In [1]: import numpy as np

In [2]: np.set_printoptions(suppress=True, linewidth=120)

In [3]: arr = np.load("data.npy")

In [4]: arr
Out[4]: 
array([[  0.9,  -0.4,  -0.7,   0.8,   0.9,   0.6,  -1.8,   0.1,   1.4],
       [ -1.6,   0. ,   0.4,  -1.5,  -1. ,   0.1,  -0.6,  -0.9,   1.4],
       [ -0.7,  -0.1,   0.1,  -0.5,  -0.5,   0.4,   1.4,   2.3,  -1.4],
       [ -1.6,  -0.9,   0. ,  -0.4,   1.3,  -1.1,   0.6,  -2.1,  -0.1],
       [ -0.2,   2.4,   0.7,  -0.4,  -0.1,  -0.4,  -0.6,   0.1,   0.4],
       [  0.8,   0.8,  -0.2,   2.2,  -0.2,   0.5,   1.3,  -0.3,   0.9],
       [  0. ,   1.7,   0.1,   0.8,  -1.6,  -1.3,   0.2,  -1. ,  -1.1],
       [  0. ,  -0.1,   0.1,  -0.5,  -0.1,   2.8,   0.7,   0.1,   1.2],
       [  0. ,  -0.3,  -0.6,  -0.8,   0.3,  -1.1,   0.2,  -0.6,   1.4],
       [  1.9,  -1. ,   0. ,   3. ,  -0.5,  -1.8,   0.2,   1. ,  -0.4],
       [ -1.1,  -0.3,   2.2,   0.7,   0.1,   0.8,  -0.6,   0.5,  -1.5],
       [  0.5,   0.8,  -0.3,  -0.6,   0.5,  -3.2,   0.7,   1.2,  -0.5],
       [ -0.3,   0.2,   0.4,   1.6,  -0.3,   1. ,  -1.2,  -1.3,   0.9],
       [  0.7,   0.5,   0.4,   0. ,  -1. ,  -0.3,  -2.7,  -1.4,  -0.1],
       [ -0.7,   0.2,   1.6,   1. ,   0.3,  -0.1,   0.3,  -0.1,   0.4],
       [ -1.9,  -0.2,   1. ,  -0.8,   0.3,   1.3,  -0.1,   0. ,  -0.5],
       [ -0.1,  -0.7,  -0.8,   0.3,  -0.8,   0.1,   1.5,  -0.6,   1.2],
       [  0.3,   0.6,  -1. ,  -1. ,   0.2,   1.4,   0.2,  -0.1,   0.3],
       [ 11. ,  -3. ,   7. ,   9. ,  14. , -10. ,  -7. ,  -1. ,  -7. ],
       [ -0.4,   0.6,   0.2,   1.3,  -0.8,  -0.1,  -0.2,  -0.4,   0.3],
       [ -1.4,  -0.1,   0.3,   0.6,  -1.5,   0.2,   0.2,  -1.5,  -0.3],
       [  0.7,   0.5,  -0.9,   0.5,  -0.4,   1. ,   0.9,   1.6,  -0.3],
       [  0.8,   1.7,   0.6,   2. ,  -0.9,   0.2,  -0.2,  -0.7,   0.2],
       [  0.4,  -1.3,   0.5,   0.4,  -0.1,  -0.9,   0.4,   0. ,  -1.7],
       [  0.1,   0.9,  -1.1,  -0.5,  -0.1,  -0.2,   0.4,   0.8,  -0.1],
       [  0.9,   1.4,  -1.9,  -2.5,   1.3,   1.4,   0.5,   0.6,  -2.6],
       [  0.7,  -0.7,  -0.7,  -0.4,  -2.7,  -0.5,   1.1,  -0.9,  -0.2],
       [  0.5,  -1. ,   0.3,   0.4,   1.3,  -0.4,  -0.7,  -0.1,   0.2],
       [  1.1,   0.7,   1.2,  -1.2,  -0.7,   2.7,   0.1,   1. ,  -0.6],
       [ -0.9,   0.2,   1.1,   0.2,   1.8,   0.6,   0.3,   1.8,  -1.1],
       [  0.2,  -0.3,  -1.8,   0.1,   0.6,   0.7,  -1.8,   1.5,   2. ],
       [ -1.3,   0.4,   0.1,  -1.2,   1.1,   0. ,  -1.9,  -1.1,  -0.1],
       [ -0.3,   0.3,  -0.9,  -0.7,  -1.5,   1.3,  -0.8,   0.9,  -0.4]])

In [5]: # row 18 is much longer than the rest

In [6]: out = arr / np.linalg.norm(arr, axis=1, keepdims=True)

In [7]: cov = out @ out.T

In [8]: print((cov - 2 * np.eye(33)).round(6).argmax(axis=1))
[30 31 21 31  6 22 22 17  3 18 15 24 19 12 10 10 26  7 27 22 19  2 19  9 21 17 16 18  7 10  0  1 28]

In [9]: np.round(np.linalg.norm(out, axis=1), 2)
Out[9]: 
array([1., 1., 1., 1., 1., 1., 1., 1., 1., 1., 1., 1., 1., 1., 1., 1., 1., 1., 1., 1., 1., 1., 1., 1., 1., 1., 1., 1.,
       1., 1., 1., 1., 1.])

In [10]: dist = np.linalg.norm(arr[:, None] - arr[None], axis=-1)

In [11]: dist[10].round(6).argsort(kind="stable")[:4]
Out[11]: array([10, 15, 14, 29])

In [12]: np.flatnonzero(dist[10] < dist.mean() / 2)
Out[12]: array([10, 14, 15])

In [13]: np.linalg.matrix_rank(dist ** 2)
Out[13]: np.int64(11)

In [14]: Xc = arr - arr.mean(axis=0)

In [15]: U, sig, Vt = np.linalg.svd(Xc, full_matrices=False)

In [16]: np.round(np.abs(Vt[-1]), 2)
Out[16]: array([0.43, 0.04, 0.61, 0.47, 0.13, 0.1 , 0.17, 0.07, 0.4 ])

In [17]: print(np.abs(Vt[0]).argmax())
4

In [18]: print(np.linalg.matrix_rank(Xc))
9

In [19]: sig.round(2)
Out[19]: array([26.02,  7.63,  6.95,  6.36,  6.02,  5.27,  4.3 ,  3.99,  2.94])

In [20]: np.abs(U[:, 0]).argmax()
Out[20]: np.int64(18)

In [21]: Z = arr[[2, 30]].astype(float)

In [22]: for _ in range(5):
    ...:     idx = np.linalg.norm(arr[:, None] - Z, axis=-1).argmin(axis=1)
    ...:     Z = np.array([arr[idx == j].mean(axis=0) for j in range(2)])
    ...: 

In [23]: idx
Out[23]: array([0, 0, 0, 0, 0, 0, 0, 0, 0, 0, 0, 0, 0, 0, 0, 0, 0, 0, 1, 0, 0, 0, 0, 0, 0, 0, 0, 0, 0, 0, 0, 0, 0])

In [24]: Z.round(2)
Out[24]: 
array([[ -0.06,   0.2 ,   0.01,   0.09,  -0.15,   0.18,  -0.06,   0.01,  -0.03],
       [ 11.  ,  -3.  ,   7.  ,   9.  ,  14.  , -10.  ,  -7.  ,  -1.  ,  -7.  ]])

In [25]: np.round(Z[1] - Z[0], 2)
Out[25]: array([ 11.06,  -3.2 ,   6.99,   8.91,  14.15, -10.18,  -6.94,  -1.01,  -6.98])

In [26]: np.bincount(idx)
Out[26]: array([32,  1])

In [27]: U, sig, Vt = np.linalg.svd(Z)

In [28]: sig.round(2)
Out[28]: array([25.59,  0.3 ])

In [29]: out = U[:, :1] @ np.diag(sig[:1]) @ Vt[:1]

In [30]: np.linalg.matrix_rank(Z, rtol=0.05)
Out[30]: np.int64(1)

In [31]: np.linalg.matrix_rank(out)
Out[31]: np.int64(1)

In [32]: J = np.loadtxt("out8.csv", delimiter=",")

In [33]: print(J)
[[ 2.09  0.91  2.41]
 [ 2.62  1.26  1.04]
 [-2.92  0.27  3.41]
 [ 0.6   1.05 -2.55]
 [-2.08  0.32  1.9 ]
 [-1.32 -0.82  1.72]
 [-3.45 -1.79 -3.11]
 [ 0.27  2.32  0.36]
 [ 2.92  1.69 -3.16]
 [ 3.5   1.42 -0.24]
 [-0.15  1.91  2.24]
 [ 2.39  1.8   3.73]
 [-0.52 -2.26  2.92]
 [ 3.27 -0.84  4.23]
 [-1.46  4.73 -3.75]
 [ 5.41  0.94  7.48]
 [ 1.2  -0.26  4.28]
 [-0.92  1.46  1.86]
 [ 3.14 -0.37  2.93]
 [ 3.56 -0.53  2.34]
 [-2.02 -2.63 -1.08]
 [ 0.34 -0.44 -0.55]
 [-0.98  0.38  0.42]
 [ 0.81 -2.76  1.72]
 [ 2.87  1.07  4.  ]
 [ 0.34  3.15 -1.06]
 [ 0.92  1.47  0.91]]

In [34]: dist = np.linalg.norm(J[:, None] - J[None], axis=-1)

In [35]: dist.shape
Out[35]: (27, 27)

In [36]: (dist + 1e9 * np.eye(27)).round(6).argmin(axis=1)
Out[36]: array([ 1,  0,  4,  8,  5,  4, 20, 26,  3,  1, 17, 24, 23, 18, 25, 13, 13, 10, 19, 18,  6, 22, 17, 12, 11,  7,  7])

In [37]: Xc = J - J.mean(axis=0)

In [38]: U, sig, Vt = np.linalg.svd(Xc, full_matrices=False)

In [39]: np.round(np.abs(Vt[-1]), 2)
Out[39]: array([0.51, 0.75, 0.42])

In [40]: round(float((sig ** 2).sum() ** 2 / (sig ** 4).sum()), 2)
Out[40]: 2.27

In [41]: print(np.linalg.matrix_rank(Xc))
3

In [42]: out = np.array([[2, 2, -1, 2, 1, 0],
    ...:     [2, -1, -2, 1, 1, -2],
    ...:     [-1, -1, 2, -2, 2, -1],
    ...:     [2, -1, -2, 0, 1, 0],
    ...:     [1, 1, 1, 1, 0, -2],
    ...:     [-1, -1, 0, -2, 2, 2]])

In [43]: Z = np.array([[2, 3], [0, -3]])

In [44]: M = np.block([[out, np.zeros((6, 2))], [np.zeros((2, 6)), Z]])

In [45]: M
Out[45]: 
array([[ 2.,  2., -1.,  2.,  1.,  0.,  0.,  0.],
       [ 2., -1., -2.,  1.,  1., -2.,  0.,  0.],
       [-1., -1.,  2., -2.,  2., -1.,  0.,  0.],
       [ 2., -1., -2.,  0.,  1.,  0.,  0.,  0.],
       [ 1.,  1.,  1.,  1.,  0., -2.,  0.,  0.],
       [-1., -1.,  0., -2.,  2.,  2.,  0.,  0.],
       [ 0.,  0.,  0.,  0.,  0.,  0.,  2.,  3.],
       [ 0.,  0.,  0.,  0.,  0.,  0.,  0., -3.]])

In [46]: out = M[0, 0] * M[1:] - np.outer(M[1:, 0], M[0])

In [47]: print(out)
[[ 0. -6. -2. -2.  0. -4.  0.  0.]
 [ 0.  0.  3. -2.  5. -2.  0.  0.]
 [ 0. -6. -2. -4.  0.  0.  0.  0.]
 [ 0.  0.  3.  0. -1. -4.  0.  0.]
 [ 0.  0. -1. -2.  5.  4.  0.  0.]
 [ 0.  0.  0.  0.  0.  0.  4.  6.]
 [ 0.  0.  0.  0.  0.  0.  0. -6.]]

In [48]: print(np.linalg.matrix_rank(out), np.linalg.matrix_rank(M))
7 8

In [49]: M[:, 0] / M[0, 0]
Out[49]: array([ 1. ,  1. , -0.5,  1. ,  0.5, -0.5,  0. ,  0. ])

In [50]: round(np.linalg.norm(M, 2) / np.linalg.norm(M), 2)
Out[50]: np.float64(0.62)

In [51]: round(np.log10(np.linalg.cond(M)))
Out[51]: 3

In [52]: np.round(np.abs(np.linalg.svd(M)[2][-1]), 2)
Out[52]: array([0.12, 0.56, 0.45, 0.61, 0.09, 0.3 , 0.  , 0.  ])

In [53]: print(np.allclose(M, M.T))
False

In [54]: np.trace(M)
Out[54]: np.float64(4.0)

In [55]: (M - M.T) / 2
Out[55]: 
array([[ 0. ,  0. ,  0. ,  0. ,  0. ,  0.5,  0. ,  0. ],
       [ 0. ,  0. , -0.5,  1. ,  0. , -0.5,  0. ,  0. ],
       [ 0. ,  0.5,  0. ,  0. ,  0.5, -0.5,  0. ,  0. ],
       [ 0. , -1. ,  0. ,  0. ,  0. ,  1. ,  0. ,  0. ],
       [ 0. ,  0. , -0.5,  0. ,  0. , -2. ,  0. ,  0. ],
       [-0.5,  0.5,  0.5, -1. ,  2. ,  0. ,  0. ,  0. ],
       [ 0. ,  0. ,  0. ,  0. ,  0. ,  0. ,  0. ,  1.5],
       [ 0. ,  0. ,  0. ,  0. ,  0. ,  0. , -1.5,  0. ]])

In [56]: round(float(np.abs(np.linalg.eigvals(M)).max()), 2)
Out[56]: 5.29

In [57]: (M + M.T) / 2
Out[57]: 
array([[ 2. ,  2. , -1. ,  2. ,  1. , -0.5,  0. ,  0. ],
       [ 2. , -1. , -1.5,  0. ,  1. , -1.5,  0. ,  0. ],
       [-1. , -1.5,  2. , -2. ,  1.5, -0.5,  0. ,  0. ],
       [ 2. ,  0. , -2. ,  0. ,  1. , -1. ,  0. ,  0. ],
       [ 1. ,  1. ,  1.5,  1. ,  0. ,  0. ,  0. ,  0. ],
       [-0.5, -1.5, -0.5, -1. ,  0. ,  2. ,  0. ,  0. ],
       [ 0. ,  0. ,  0. ,  0. ,  0. ,  0. ,  2. ,  1.5],
       [ 0. ,  0. ,  0. ,  0. ,  0. ,  0. ,  1.5, -3. ]])

In [58]: np.allclose(M @ M.T, M.T @ M)
Out[58]: False

In [59]: round(np.linalg.det(M), 2)
Out[59]: np.float64(18.0)

In [60]: print(M @ M)
[[ 14.   2. -11.   9.   4.  -5.   0.   0.]
 [  9.   9.  -5.  12.  -6.  -2.   0.   0.]
 [ -7.   2.  13.  -3.  -2.  -6.   0.   0.]
 [  5.   8.  -3.   8.  -3.   2.   0.   0.]
 [  7.   1.  -3.   5.   1.  -7.   0.   0.]
 [ -8.   1.   9.  -5.   0.   2.   0.   0.]
 [  0.   0.   0.   0.   0.   0.   4.  -3.]
 [  0.   0.   0.   0.   0.   0.   0.   9.]]

In [61]: print(np.round(np.sort(np.abs(np.linalg.eigvals(M))), 2))
[0.19 0.19 2.   2.05 2.05 3.   3.66 5.29]
